% ipython --no-banner

In [1]: import numpy as np

In [2]: import numpy.linalg as la

In [3]: np.set_printoptions(precision=2, suppress=True, linewidth=140, legacy="1.25")

In [4]: m1 = np.load("m.npy")

In [5]: m1
Out[5]: 
array([[  0.77,   1.75,  -0.56],
       [ -3.18,   2.62,  -8.36],
       [ -7.99,   4.84, -17.72],
       [  6.48,  -3.43,  12.8 ],
       [  2.03,  -1.23,   5.83],
       [ -3.73,   2.9 ,  -9.04],
       [  3.19,   0.86,   4.16],
       [ -6.05,   4.62, -14.66],
       [ -5.74,   4.64, -14.22],
       [ -7.75,   4.46, -16.18],
       [  2.09,   2.61,   1.25],
       [  0.2 ,  -0.18,   0.51],
       [  1.65,  -1.97,   4.24],
       [ -9.15,   5.97, -20.13],
       [  7.28,  -3.44,  15.47],
       [  0.75,  -0.23,   0.75],
       [  7.66,  -3.5 ,  16.78],
       [ -8.01,   4.91, -16.42],
       [  4.24,  -3.38,   9.76],
       [ -2.55,   1.91,  -4.56],
       [  0.15,  -0.45,   1.24],
       [ -4.01,   0.33,  -6.62],
       [ -5.62,   0.7 ,  -9.77],
       [ -2.01,  -0.94,  -2.07],
       [  2.06,  -1.04,   3.87],
       [  6.99,  -3.5 ,  14.78],
       [ -4.13,   3.99, -10.04]])

In [6]: P = m1 @ la.solve(m1.T @ m1, m1.T)

In [7]: P @ m1[:, 1]
Out[7]: 
array([ 1.75,  2.62,  4.84, -3.43, -1.23,  2.9 ,  0.86,  4.62,  4.64,  4.46,  2.61, -0.18, -1.97,  5.97, -3.44, -0.23, -3.5 ,  4.91, -3.38,
        1.91, -0.45,  0.33,  0.7 , -0.94, -1.04, -3.5 ,  3.99])

In [8]: np.round(la.eigvalsh(P), 2) + 0
Out[8]: array([0., 0., 0., 0., 0., 0., 0., 0., 0., 0., 0., 0., 0., 0., 0., 0., 0., 0., 0., 0., 0., 0., 0., 0., 1., 1., 1.])

In [9]: np.allclose(P @ P, P)
Out[9]: True

In [10]: A2 = np.c_[m1[:, :1] @ np.array([[-3]]), np.array([0, 2, -1, 1, 0, 1, 1, 1, 0, -2, -2, -2, -2, -1, 2, 0, 2, 0, -2, -2, -2, 0, -1, -2, -1, 1, -2])]

In [11]: A2
Out[11]: 
array([[ -2.31,   0.  ],
       [  9.54,   2.  ],
       [ 23.97,  -1.  ],
       [-19.44,   1.  ],
       [ -6.09,   0.  ],
       [ 11.19,   1.  ],
       [ -9.57,   1.  ],
       [ 18.15,   1.  ],
       [ 17.22,   0.  ],
       [ 23.25,  -2.  ],
       [ -6.27,  -2.  ],
       [ -0.6 ,  -2.  ],
       [ -4.95,  -2.  ],
       [ 27.45,  -1.  ],
       [-21.84,   2.  ],
       [ -2.25,   0.  ],
       [-22.98,   2.  ],
       [ 24.03,   0.  ],
       [-12.72,  -2.  ],
       [  7.65,  -2.  ],
       [ -0.45,  -2.  ],
       [ 12.03,   0.  ],
       [ 16.86,  -1.  ],
       [  6.03,  -2.  ],
       [ -6.18,  -1.  ],
       [-20.97,   1.  ],
       [ 12.39,  -2.  ]])

In [12]: la.matrix_rank(np.c_[m1, A2])
Out[12]: 4

In [13]: la.norm(la.qr(m1)[0].T @ A2, axis=0) ** 2 / ((A2 ** 2).sum(axis=0) + 1e-12)
Out[13]: array([1.  , 0.18])

In [14]: la.matrix_rank(A2)
Out[14]: 2

In [15]: np.round(la.lstsq(m1, A2[:, 0])[0], 2) + 0
Out[15]: array([-3.,  0.,  0.])

In [16]: W = np.array([[-3, -2, -3], [0, 0, -3], [3, 3, -3]])

In [17]: b = np.array([-1, -2, -1])

In [18]: act = np.maximum(m1 @ W + b, 0)

In [19]: (act > 0).mean(axis=0)
Out[19]: array([0.37, 0.37, 0.48])

In [20]: C = np.array([[-4, 6], [6, -3], [2, -9]])

In [21]: (act @ C).round(6).argmax(axis=1)
Out[21]: array([0, 0, 0, 0, 1, 0, 0, 0, 0, 0, 0, 0, 1, 0, 0, 0, 0, 0, 0, 0, 1, 0, 0, 0, 0, 0, 0])

In [22]: Q, _ = la.qr(np.array([[0.4, 0.7, -1.1], [0.2, -0.6, -0.7], [1.8, 0.2, -2.9]]))

In [23]: ev = np.array([1, 1, -2])

In [24]: F = Q @ np.diag(ev) @ Q.T

In [25]: F
Out[25]: 
array([[-0.35, -1.42,  0.46],
       [-1.42, -0.5 ,  0.48],
       [ 0.46,  0.48,  0.84]])

In [26]: # symmetric, so the eigenvalues are real

In [27]: ev, evecs = la.eig(F)

In [28]: np.round(F @ evecs[:, 0] - ev[0] * evecs[:, 0], 2) + 0
Out[28]: array([0., 0., 0.])

In [29]: np.sort(la.eigvals(la.inv(F)))
Out[29]: array([-0.5,  1. ,  1. ])

In [30]: round(np.prod(ev), 2)
Out[30]: -2.0

In [31]: np.sort(la.eigvals(F.T))
Out[31]: array([-2.,  1.,  1.])

In [32]: A2 = np.inv(F)
AttributeError: module 'numpy' has no attribute 'inv'


In [33]: A2 = la.invert(F)
AttributeError: module 'numpy.linalg' has no attribute 'invert'


In [34]: A2 = la.inv(F)

In [35]: np.round(la.cond(F), 2)
Out[35]: 2.0

In [36]: (np.abs(A2) > 1e-9).astype(int)
Out[36]: 
array([[1, 1, 1],
       [1, 1, 1],
       [1, 1, 1]])

In [37]: np.round(F @ A2, 2) + 0
Out[37]: 
array([[1., 0., 0.],
       [0., 1., 0.],
       [0., 0., 1.]])

In [38]: la.inv(A2)
Out[38]: 
array([[-0.35, -1.42,  0.46],
       [-1.42, -0.5 ,  0.48],
       [ 0.46,  0.48,  0.84]])

In [39]: A2
Out[39]: 
array([[ 0.33, -0.71,  0.23],
       [-0.71,  0.25,  0.24],
       [ 0.23,  0.24,  0.92]])

In [40]: np.allclose(A2, F.T)
Out[40]: False

In [41]: la.det(F) * A2
Out[41]: 
array([[-0.65,  1.42, -0.46],
       [ 1.42, -0.5 , -0.48],
       [-0.46, -0.48, -1.84]])

In [42]: round(float(la.slogdet(F)[0]), 2)
Out[42]: -1.0

In [43]: U, sigma, VT = la.svd(A2, full_matrices=False)

In [44]: np.allclose(U * sigma @ VT, A2)
Out[44]: True

In [45]: sigma / sigma[0]
Out[45]: array([1. , 1. , 0.5])

In [46]: np.cumsum(sigma ** 2) / np.sum(sigma ** 2)
Out[46]: array([0.44, 0.89, 1.  ])

In [47]: sigma = 5 * 0.9 ** np.arange(3)

In [48]: Q, _ = la.qr(np.array([[-1.4, 1.2, -1.3], [-0.1, 0.7, -0.4], [0.3, 1.1, -0.9]]))

In [49]: rng = np.random.default_rng(437)

In [50]: X = rng.normal(size=(16, 3)) * sigma @ Q

In [51]: X
Out[51]: 
array([[ -4.03,   2.41,   2.95],
       [ -1.12,  -3.24,  11.89],
       [  6.61,  -2.58,   1.77],
       [  2.81,   2.2 ,   3.56],
       [  4.61,  -2.02,  -3.12],
       [-10.74,  -1.53,  -3.14],
       [-13.14,   0.07,  -5.67],
       [  1.46,   7.56,  -3.63],
       [  0.21,   3.01,  -3.83],
       [  1.19,  -7.58,   1.95],
       [  7.56,  -4.06,  -0.84],
       [  5.28,  -0.65,  -5.16],
       [  3.45,  -0.87,   7.1 ],
       [  9.32,   2.49,  -2.92],
       [  0.01,   0.51,  -5.42],
       [ -3.25,   2.89,   6.11]])

In [52]: u, v = X[3], X[4]

In [53]: round(u @ v, 2)
Out[53]: -2.59

In [54]: pr = (u @ v) / (u @ u) * u

In [55]: v - pr
Out[55]: array([ 4.9 , -1.79, -2.76])

In [56]: round(float((v - pr) @ u), 2)
Out[56]: -0.0

In [57]: x0 = np.array([2, 0, 2])

In [58]: target = X @ x0

In [59]: np.round(la.solve(X.T @ X, X.T @ target), 2) + 0
Out[59]: array([2., 0., 2.])

In [60]: target = target + 0.05 * rng.normal(size=16)

In [61]: target
Out[61]: array([ -2.17,  21.43,  16.69,  12.81,   3.03, -27.75, -37.61,  -4.26,  -7.3 ,   6.31,  13.43,   0.25,  21.14,  12.72, -10.8 ,   5.78])

In [62]: b, *_ = la.lstsq(X, target)

In [63]: [round(float(la.norm(la.solve(X.T @ X + lam * np.eye(3), X.T @ target))), 2) for lam in (0, 1, 10, 100)]
Out[63]: [2.83, 2.82, 2.77, 2.35]

In [64]: cen = X - X.mean(axis=0)

In [65]: evecs = la.svd(cen)[2][:2]

In [66]: A2 = cen - cen @ evecs.T @ evecs

In [67]: np.round(np.cov(cen @ evecs.T, rowvar=False), 2) + 0
Out[67]: 
array([[38.6 ,  0.  ],
       [ 0.  , 27.42]])

In [68]: (cen @ evecs.T).std(axis=0)
Out[68]: array([6.02, 5.07])

In [69]: W0 = np.loadtxt("data.csv", delimiter=",")

In [70]: W0
Out[70]: 
array([[ 0.82,  0.55,  0.18],
       [ 0.55, -0.64, -0.55],
       [ 0.18, -0.55,  0.82]])

In [71]: # symmetric, so the eigenvalues are real

In [72]: ev, evecs = la.eigh(W0)

In [73]: evecs @ np.diag(ev) @ evecs.T
Out[73]: 
array([[ 0.82,  0.55,  0.18],
       [ 0.55, -0.64, -0.55],
       [ 0.18, -0.55,  0.82]])

In [74]: np.round(evecs.T @ W0 @ evecs, 2) + 0
Out[74]: 
array([[-1.,  0.,  0.],
       [ 0.,  1.,  0.],
       [ 0.,  0.,  1.]])

In [75]: ev
Out[75]: array([-1.,  1.,  1.])

In [76]: (ev > 1e-8).sum(), (ev < -1e-8).sum()
Out[76]: (2, 1)

In [77]: np.unique(ev.round(6) + 0, return_counts=True)[1]
Out[77]: array([1, 2])

In [78]: la.eigvalsh(W0 @ W0)
Out[78]: array([1., 1., 1.])

In [79]: np.round(W0 @ W0.T, 2) + 0
Out[79]: 
array([[1., 0., 0.],
       [0., 1., 0.],
       [0., 0., 1.]])

In [80]: la.pinv(W0)
Out[80]: 
array([[ 0.82,  0.55,  0.18],
       [ 0.55, -0.64, -0.55],
       [ 0.18, -0.55,  0.82]])

In [81]: np.round(W0.T @ W0, 2) + 0
Out[81]: 
array([[1., 0., 0.],
       [0., 1., 0.],
       [0., 0., 1.]])

In [82]: ev, evecs = la.eig(W0)

In [83]: np.prod(ev)
Out[83]: -1.0

In [84]: np.sort(la.eigvals(W0 @ W0))
Out[84]: array([1., 1., 1.])

In [85]: np.sort(la.eigvals(la.inv(W0)))
Out[85]: array([-1.,  1.,  1.])

In [86]: ev
Out[86]: array([ 1., -1.,  1.])

In [87]: np.sort(la.eigvals(W0.T))
Out[87]: array([-1.,  1.,  1.])

In [88]: x0 = np.array([7, -5, 1])

In [89]: target = W0 @ x0

In [90]: b, lr = np.zeros(3), 1 / la.norm(W0, 2) ** 2

In [91]: for i in range(200):
    ...:     b -= lr * W0.T @ (W0 @ b - target)
    ...:     if i % 50 == 0: print(i, round(la.norm(W0 @ b - target), 2))
    ...: 
0 0.0
50 0.0
100 0.0
150 0.0

In [92]: b
Out[92]: array([ 7., -5.,  1.])

In [93]: P = np.triu(np.array([[7, 6, 8], [-3, 0, 6], [5, -8, 0]]), 1) + np.eye(3)

In [94]: A2 = P @ W0 @ la.inv(P)

In [95]: np.poly(A2)
Out[95]: array([ 1., -1., -1.,  1.])

In [96]: np.trace(A2), round(np.trace(W0), 2)
Out[96]: (1.0, 1.0)

In [97]: np.round(la.det(A2), 2)
Out[97]: -1.0

In [98]: la.matrix_rank(A2)
Out[98]: 3

In [99]: J = np.loadtxt("w.csv", delimiter=",")

In [100]: J
Out[100]: 
array([[ 0.,  0.,  1., -1.],
       [ 0.,  0.,  0.,  0.],
       [ 0.,  0.,  2.,  0.],
       [ 0.,  0.,  0.,  2.]])

In [101]: # rank 2

In [102]: round(float(la.eigvals(J).sum().real), 2)
Out[102]: 4.0

In [103]: np.einsum("ii->", J)
Out[103]: 4.0

In [104]: np.round(la.det(2 * J), 2), round(la.det(J), 2)
Out[104]: (0.0, 0.0)

In [105]: np.kron(np.eye(2, dtype=int), J)
Out[105]: 
array([[ 0.,  0.,  1., -1.,  0.,  0.,  0., -0.],
       [ 0.,  0.,  0.,  0.,  0.,  0.,  0.,  0.],
       [ 0.,  0.,  2.,  0.,  0.,  0.,  0.,  0.],
       [ 0.,  0.,  0.,  2.,  0.,  0.,  0.,  0.],
       [ 0.,  0.,  0., -0.,  0.,  0.,  1., -1.],
       [ 0.,  0.,  0.,  0.,  0.,  0.,  0.,  0.],
       [ 0.,  0.,  0.,  0.,  0.,  0.,  2.,  0.],
       [ 0.,  0.,  0.,  0.,  0.,  0.,  0.,  2.]])

In [106]: round(float(la.det(J[::-1])), 2)
Out[106]: 0.0
